$ python3 -q
>>> import numpy as np
>>> np.set_printoptions(suppress=True, linewidth=200)
>>> def rd(a):
...     return np.round(a, 2) + 0
... 
>>> M = np.load("mat.npy")
>>> M
array([[1., 0., 2.],
       [0., 0., 3.],
       [0., 3., 1.]])
>>> def softmax(z):
...     e = np.exp(z - z.max(axis=-1, keepdims=True))
...     return e / e.sum(axis=-1, keepdims=True)
... 
>>> rd(softmax(M).sum(axis=1))
array([1., 1., 1.])
>>> rd(softmax(10 * M[2]))
array([0., 1., 0.])
>>> scores = M @ M.T / np.sqrt(3)
>>> rd(softmax(scores + np.triu(np.full(scores.shape, -np.inf), 1)))
array([[1.  , 0.  , 0.  ],
       [0.15, 0.85, 0.  ],
       [0.01, 0.02, 0.97]])
>>> print(rd(softmax(scores)))
[[0.34 0.6  0.06]
 [0.15 0.83 0.03]
 [0.01 0.02 0.97]]
>>> softmax(scores).round(6).argmax(axis=1)
array([1, 1, 2])
>>> other = M[0, 0] * M[1:] - np.outer(M[1:, 0], M[0])
>>> print(other)
[[0. 0. 3.]
 [0. 3. 1.]]
>>> np.flatnonzero(~other.round(6).any(axis=1))
array([], dtype=int64)
>>> M[:, 0] / M[0, 0]
array([1., 0., 0.])
>>> np.einsum("ij,ji->", M, M)
np.float64(20.0)
>>> print(rd(np.linalg.eigvals(M).sum().real))
2.0
>>> print(rd(np.linalg.det(M.T)))
-9.0
>>> rd(np.linalg.eigvals(M))
array([ 1.  , -2.54,  3.54])
>>> print(np.einsum("ii->", M))
2.0
>>> np.kron(np.eye(2, dtype=int), M)
array([[1., 0., 2., 0., 0., 0.],
       [0., 0., 3., 0., 0., 0.],
       [0., 3., 1., 0., 0., 0.],
       [0., 0., 0., 1., 0., 2.],
       [0., 0., 0., 0., 0., 3.],
       [0., 0., 0., 0., 3., 1.]])
>>> u = np.array([-2, -1])
>>> np.polyval(u, M[2])
array([-1., -7., -3.])
>>> np.cross(M[2, :3], M[0, :3])
array([ 6.,  1., -3.])
>>> A = np.load("block4.npy")
>>> A
array([[  4,   0,  -3],
       [  8,   2,  -4],
       [  5,  -3,  -6],
       [  1,   2, -11],
       [ -1,  -2, -15],
       [  0,  -5, -17],
       [ -3,  -6, -15],
       [ -2,  -1, -19],
       [ -7,   4, -20],
       [ -4,   9, -18],
       [ -4,  12, -20],
       [ -3,  13, -21],
       [ -1,  13, -20],
       [ -6,  17, -16],
       [ -1,  22, -20],
       [ -4,  25, -17],
       [ -4,  28, -22],
       [  0,  27, -19]])
>>> Q, evecs = np.linalg.qr(A[:, :2])[0], np.linalg.qr(A[:, 2:])[0]
>>> sig = np.linalg.svd(Q.T @ evecs, compute_uv=False)
>>> rd(np.degrees(np.arccos(sig.clip(0, 1))))
array([40.31])
>>> other = np.c_[A[:, :1] @ np.array([[-1]]), np.array([2, 1, 0, 2, 4, 0, 8, 4, 1, 2, 2, 5, 3, 4, 8, 9, 8, 5])]
>>> other
array([[-4,  2],
       [-8,  1],
       [-5,  0],
       [-1,  2],
       [ 1,  4],
       [ 0,  0],
       [ 3,  8],
       [ 2,  4],
       [ 7,  1],
       [ 4,  2],
       [ 4,  2],
       [ 3,  5],
       [ 1,  3],
       [ 6,  4],
       [ 1,  8],
       [ 4,  9],
       [ 4,  8],
       [ 0,  5]])
>>> print(rd(np.linalg.norm(np.linalg.qr(A)[0].T @ other, axis=0) ** 2 / ((other ** 2).sum(axis=0) + 1e-12)))
[1.   0.77]
>>> rd(np.linalg.lstsq(A, other[:, 0])[0])
array([-1.,  0.,  0.])
>>> Xs = A - A.mean(axis=0)
>>> U, sig, vt = np.linalg.svd(Xs, full_matrices=False)
>>> np.abs(U[:, 0]).argmax()
np.int64(16)
>>> rd(sig ** 2 / (sig ** 2).sum())
array([0.81, 0.17, 0.02])
>>> rd(sig)
array([49.64, 22.77,  7.85])
>>> print(np.searchsorted(np.cumsum(sig ** 2) / (sig ** 2).sum(), 0.9) + 1)
2
>>> np.abs(vt[0]).argmax()
np.int64(1)
>>> dist = np.linalg.norm(A[:, None] - A[None], axis=-1)
>>> dist.mean(axis=1).argmax()
np.int64(16)
>>> print(np.flatnonzero(dist[8] < dist.mean() / 2))
[7 8 9]
>>> (dist + 1e9 * np.eye(18)).round(6).argmin(axis=1)
array([ 2,  0,  0,  4,  5,  4,  5,  4,  9, 10, 11, 10, 11, 10, 15, 17, 17, 15])
>>> print(dist[8].round(6).argsort(kind="stable")[:4])
[ 8  9  7 10]
>>> Xs = A - A.mean(axis=0)
>>> evecs = np.linalg.svd(Xs)[2][:1]
>>> other = Xs - Xs @ evecs.T @ evecs
>>> np.linalg.norm(other, axis=1).round(6).argmax()
np.int64(1)
>>> rd(np.diag(evecs.T @ evecs))
array([0.03, 0.87, 0.11])
>>> rd((Xs @ evecs.T).std(axis=0))
array([11.7])
>>> W0 = np.load("arr.npy")
>>> print(W0)
[[ 2  2 -2  0]
 [ 0  2  2 -2]
 [-2  0  2  2]
 [ 2 -2  0  2]]
>>> W0.reshape(-1, 2)
array([[ 2,  2],
       [-2,  0],
       [ 0,  2],
       [ 2, -2],
       [-2,  0],
       [ 2,  2],
       [ 2, -2],
       [ 0,  2]])
>>> W0.reshape(2, -1)
array([[ 2,  2, -2,  0,  0,  2,  2, -2],
       [-2,  0,  2,  2,  2, -2,  0,  2]])
>>> blk = W0.reshape(4, 2, -1)
>>> blk.sum(axis=1)
array([[0, 2],
       [2, 0],
       [0, 2],
       [2, 0]])
>>> np.swapaxes(blk, 1, 2)[3]
array([[ 2,  0],
       [-2,  2]])
>>> np.einsum("ihd,jhd->hij", blk, blk).shape
(2, 4, 4)
>>> blk[:, 0]
array([[ 2,  2],
       [ 0,  2],
       [-2,  0],
       [ 2, -2]])
>>> rd(np.linalg.norm(W0, axis=1))
array([3.46, 3.46, 3.46, 3.46])
>>> rd(np.linalg.norm(W0) ** 2 / np.linalg.norm(W0, 2) ** 2)
np.float64(2.4)
>>> print(rd(np.linalg.norm(W0, 2)))
4.47
>>> np.linalg.norm(W0, axis=1).argmax()
np.int64(0)
>>> rd(np.linalg.norm(W0[1] - W0[2]))
np.float64(4.9)
>>> print(np.fft.fft(W0[0]))
[ 2.+0.j  4.-2.j -2.+0.j  4.+2.j]
>>> np.allclose(W0 @ W0.T, W0.T @ W0)
True
>>> print((W0 @ W0)[0])
[ 8  8 -4 -8]
>>> x = np.array([-2, 3, 1, -3])
>>> rhs = W0 @ x
>>> rhs
array([  0,  14,   0, -16])
>>> rd(np.linalg.solve(W0, W0[:, 2]))
array([0., 0., 1., 0.])
>>> print(rd(np.linalg.solve(W0, 4 * rhs)))
[ -8.  12.   4. -12.]
>>> rd(np.linalg.solve(W0, rhs + W0[:, 1]))
array([-2.,  4.,  1., -3.])
>>> print(rd(np.linalg.solve(W0, rhs)))
[-2.  3.  1. -3.]
>>> Q, evecs = np.linalg.qr(W0[:, :2])[0], np.linalg.qr(W0[:, 2:])[0]
>>> sig = np.linalg.svd(Q.T @ evecs, compute_uv=False)
>>> print(rd(np.linalg.norm(Q @ Q.T - evecs @ evecs.T, 2)))
0.75
>>> (sig > 0.9).sum()
np.int64(0)
>>> rd(np.degrees(np.arccos(sig.clip(0, 1))))
array([48.19, 48.19])
>>> F = np.loadtxt("run2.csv", delimiter=",")
>>> F
array([[ 1., -1.,  1., -1.],
       [ 1.,  0.,  0.,  0.],
       [ 1.,  1.,  1.,  1.]])
>>> U, sig, vt = np.linalg.svd(F, full_matrices=False)
>>> rd(U.T @ U)
array([[1., 0., 0.],
       [0., 1., 0.],
       [0., 0., 1.]])
>>> rd(np.cumsum(sig ** 2) / np.sum(sig ** 2))
array([0.51, 0.95, 1.  ])
>>> rd(sig / sig[0])
array([1.  , 0.94, 0.31])
>>> print(rd(sig))
[2.14 2.   0.66]
>>> np.allclose(U * sig @ vt, F)
True
>>> print(rd(vt @ vt.T))
[[1. 0. 0.]
 [0. 1. 0.]
 [0. 0. 1.]]
>>> other = F / np.sqrt((F ** 2).mean(axis=1, keepdims=True))
>>> rd(np.linalg.norm(other, axis=1))
array([2., 2., 2.])
>>> print(np.linalg.matrix_rank(other) == np.linalg.matrix_rank(F))
True
>>> other = np.array([[-2, -2], [0, -2]])
>>> Z = np.kron(other, F)
>>> rd(np.linalg.norm(Z, 2)), rd(np.linalg.norm(other, 2) * np.linalg.norm(F, 2))
(np.float64(6.91), np.float64(6.91))
>>> x = np.array([4, 1, 5, -9])
>>> F * x
array([[ 4., -1.,  5.,  9.],
       [ 4.,  0.,  0., -0.],
       [ 4.,  1.,  5., -9.]])
>>> F @ np.eye(4)[3]
array([-1.,  0.,  1.])
>>> F @ (2 * x)
array([34.,  8.,  2.])
>>> np.sign((F @ x).round(6))
array([1., 1., 1.])
>>> F @ x
array([17.,  4.,  1.])
>>> print(np.linalg.norm(F @ x) <= np.linalg.norm(F, 2) * np.linalg.norm(x) + 1e-9)
True
>>> print((F @ x).argmax())
0
>>> np.linalg.norm(F, axis=1).argmax()
np.int64(0)
>>> print(rd(np.linalg.norm(F[2] - F[1])))
1.73
>>> rd(np.linalg.norm(F, axis=1))
array([2., 1., 2.])
>>> F[2] @ F[1]
np.float64(1.0)
>>> rd(np.linalg.norm(F, 2))
np.float64(2.14)
>>> rd(np.linalg.norm(F) ** 2 / np.linalg.norm(F, 2) ** 2)
np.float64(1.97)
>>> J = np.load("dump.npy")
>>> J
array([[-2.15, -0.02, -0.03],
       [-2.04, -0.12, -0.1 ],
       [-2.03,  0.01,  0.03],
       [-2.08, -0.05, -0.2 ],
       [-1.99, -0.18,  0.  ],
       [-2.09,  1.94,  2.  ],
       [-1.94,  2.  ,  2.12],
       [-2.09,  1.9 ,  2.12],
       [-1.87,  2.09,  1.8 ],
       [-1.89,  1.96,  2.02]])
>>> other = np.c_[J[:, :1] @ np.array([[9]]), np.array([3, 4, 0, 2, 1, 4, 2, 4, 1, 4])]
>>> rd(other)
array([[-19.35,   3.  ],
       [-18.36,   4.  ],
       [-18.27,   0.  ],
       [-18.72,   2.  ],
       [-17.91,   1.  ],
       [-18.81,   4.  ],
       [-17.46,   2.  ],
       [-18.81,   4.  ],
       [-16.83,   1.  ],
       [-17.01,   4.  ]])
>>> np.linalg.matrix_rank(np.c_[J, other])
np.int64(4)
>>> rd(np.linalg.norm(np.linalg.qr(J)[0].T @ other, axis=0) ** 2 / ((other ** 2).sum(axis=0) + 1e-12))
array([1.  , 0.81])
>>> np.linalg.matrix_rank(other)
np.int64(2)
>>> rd(np.linalg.lstsq(J, other[:, 0])[0])
array([9., 0., 0.])
>>> m1 = np.load("w.npy")
>>> print(m1)
[[-0.98 -0.01 -0.52]
 [ 3.55  0.01  1.79]
 [-2.54 -0.02 -1.27]
 [ 0.48 -0.01  0.22]
 [-1.82  0.01 -0.88]
 [ 0.13  0.02  0.05]
 [ 2.56 -0.03  1.29]
 [ 0.2   0.02  0.09]
 [ 1.22 -0.02  0.58]
 [-2.05  0.   -1.03]
 [-1.3   0.   -0.65]
 [ 3.47  0.    1.75]
 [-0.29  0.02 -0.21]
 [-1.47 -0.01 -0.74]
 [ 1.87 -0.01  0.94]
 [-0.48 -0.01 -0.22]
 [ 0.37  0.    0.17]
 [ 0.12 -0.03  0.06]
 [ 0.08  0.01  0.04]
 [ 1.78 -0.02  0.88]
 [-0.71  0.   -0.37]
 [ 2.92  0.01  1.47]
 [-1.96  0.01 -0.96]
 [ 0.63  0.01  0.36]
 [ 2.48  0.    1.26]]
>>> Xs = J - J.mean(axis=0)
>>> U, sig, vt = np.linalg.svd(Xs, full_matrices=False)
>>> rd(np.abs(vt[-1]))
array([0.9 , 0.33, 0.29])
>>> np.linalg.matrix_rank(Xs)
np.int64(3)
>>> rd(sig ** 2 / (sig ** 2).sum())
array([0.99, 0.01, 0.  ])
>>> rd(vt[0] * np.sign(vt[0, np.abs(vt[0]).argmax()]))
array([0.03, 0.7 , 0.71])
>>> rd((sig ** 2).sum() ** 2 / (sig ** 4).sum())
np.float64(1.02)
>>> np.abs(U[:, 0]).argmax()
np.int64(6)
>>> rd(Xs.mean(axis=0))
array([0., 0., 0.])
>>> x = np.array([-5, -2, 4])
>>> m1 @ np.eye(3)[1]
array([-0.01,  0.01, -0.02, -0.01,  0.01,  0.02, -0.03,  0.02, -0.02,  0.  ,  0.  ,  0.  ,  0.02, -0.01, -0.01, -0.01,  0.  , -0.03,  0.01, -0.02,  0.  ,  0.01,  0.01,  0.01,  0.  ])
>>> rd(np.linalg.norm(m1[0], 1)), rd(np.linalg.norm(m1[0], np.inf))
(np.float64(1.51), np.float64(0.98))
>>> rd(np.linalg.norm(m1) ** 2 / np.linalg.norm(m1, 2) ** 2)
np.float64(1.0)
>>> rd(np.linalg.norm(m1, axis=0))
array([8.85, 0.07, 4.44])
>>> np.linalg.norm(m1, axis=1).argmax()
np.int64(1)
>>> rd(np.linalg.norm(m1[0] - m1[2]))
np.float64(1.73)
>>> Q, Rm = np.linalg.qr(m1)
>>> rd(Rm)
array([[ 8.85, -0.01,  4.44],
       [ 0.  , -0.07,  0.  ],
       [ 0.  ,  0.  , -0.11]])
>>> rd(Q)
array([[-0.11,  0.15,  0.25],
       [ 0.4 , -0.17, -0.07],
       [-0.29,  0.3 , -0.05],
       [ 0.05,  0.13,  0.19],
       [-0.21, -0.12, -0.3 ],
       [ 0.01, -0.28,  0.15],
       [ 0.29,  0.39, -0.06],
       [ 0.02, -0.28,  0.11],
       [ 0.14,  0.27,  0.29],
       [-0.23,  0.02,  0.01],
       [-0.15,  0.01, -0.02],
       [ 0.39, -0.03, -0.08],
       [-0.03, -0.27,  0.6 ],
       [-0.17,  0.15,  0.02],
       [ 0.21,  0.12, -0.02],
       [-0.05,  0.14, -0.2 ],
       [ 0.04,  0.  ,  0.14],
       [ 0.01,  0.41, -0.01],
       [ 0.01, -0.14,  0.01],
       [ 0.2 ,  0.26,  0.11],
       [-0.08,  0.01,  0.13],
       [ 0.33, -0.16, -0.04],
       [-0.22, -0.12, -0.21],
       [ 0.07, -0.14, -0.4 ],
       [ 0.28, -0.02, -0.14]])
>>> rd(np.abs(np.diag(Rm)))
array([8.85, 0.07, 0.11])
>>> rd(np.trace(Q @ Q.T))
np.float64(3.0)
>>> rd(Q.T @ Q)
array([[1., 0., 0.],
       [0., 1., 0.],
       [0., 0., 1.]])
>>> X = np.loadtxt("out17.csv", delimiter=",")
>>> rd(X)
array([[-0.28, -0.77,  0.52, -0.24],
       [-0.24, -0.52, -0.74,  0.35],
       [-0.55,  0.21, -0.32, -0.74],
       [-0.75,  0.3 ,  0.28,  0.52]])
>>> hat = np.triu(np.array([[2, 2, 0, 2], [1, 1, 1, 2], [2, 2, 0, 2], [0, 1, 0, 2]]), 1) + np.eye(4)
>>> other = hat @ X @ np.linalg.inv(hat)
>>> rd(np.poly(other))
array([ 1. ,  0.6,  0. , -0.6, -1. ])
>>> rd(other)
array([[-2.25,  3.27, -3.68,  6.82],
       [-2.29,  4.86, -5.36,  6.25],
       [-2.05,  4.9 , -4.67,  3.94],
       [-0.75,  1.8 , -1.52,  1.47]])
>>> u, v = X[0], X[2]
>>> rd(u @ u)
np.float64(1.0)
>>> p = (u @ v) / (u @ u) * u
>>> rd(p)
array([0., 0., 0., 0.])
>>> Q, evecs = np.linalg.qr(X[:, :1])[0], np.linalg.qr(X[:, 1:])[0]
>>> sig = np.linalg.svd(Q.T @ evecs, compute_uv=False)
>>> (sig > 0.9).sum()
np.int64(0)
>>> x = np.array([1, -2, 2, 0])
>>> rd(np.sort(np.abs(np.degrees(np.angle(np.linalg.eigvals(X))))))
array([  0.  , 107.31, 107.31, 180.  ])
>>> [p for p in range(1, 25) if np.allclose(np.linalg.matrix_power(X, p), np.eye(4))]
[]
>>> rd(np.linalg.norm(x)), rd(np.linalg.norm(X @ x))
(np.float64(3.0), np.float64(3.0))
>>> print(rd(softmax(X[2])))
[0.19 0.41 0.24 0.16]
>>> print(softmax(X).sum(axis=1))
[1. 1. 1. 1.]
>>> print(rd(softmax(X[2] + -3)))
[0.19 0.41 0.24 0.16]
>>> scores = X @ X.T / np.sqrt(4)
>>> softmax(scores).round(6).argmax(axis=1)
array([0, 1, 2, 3])
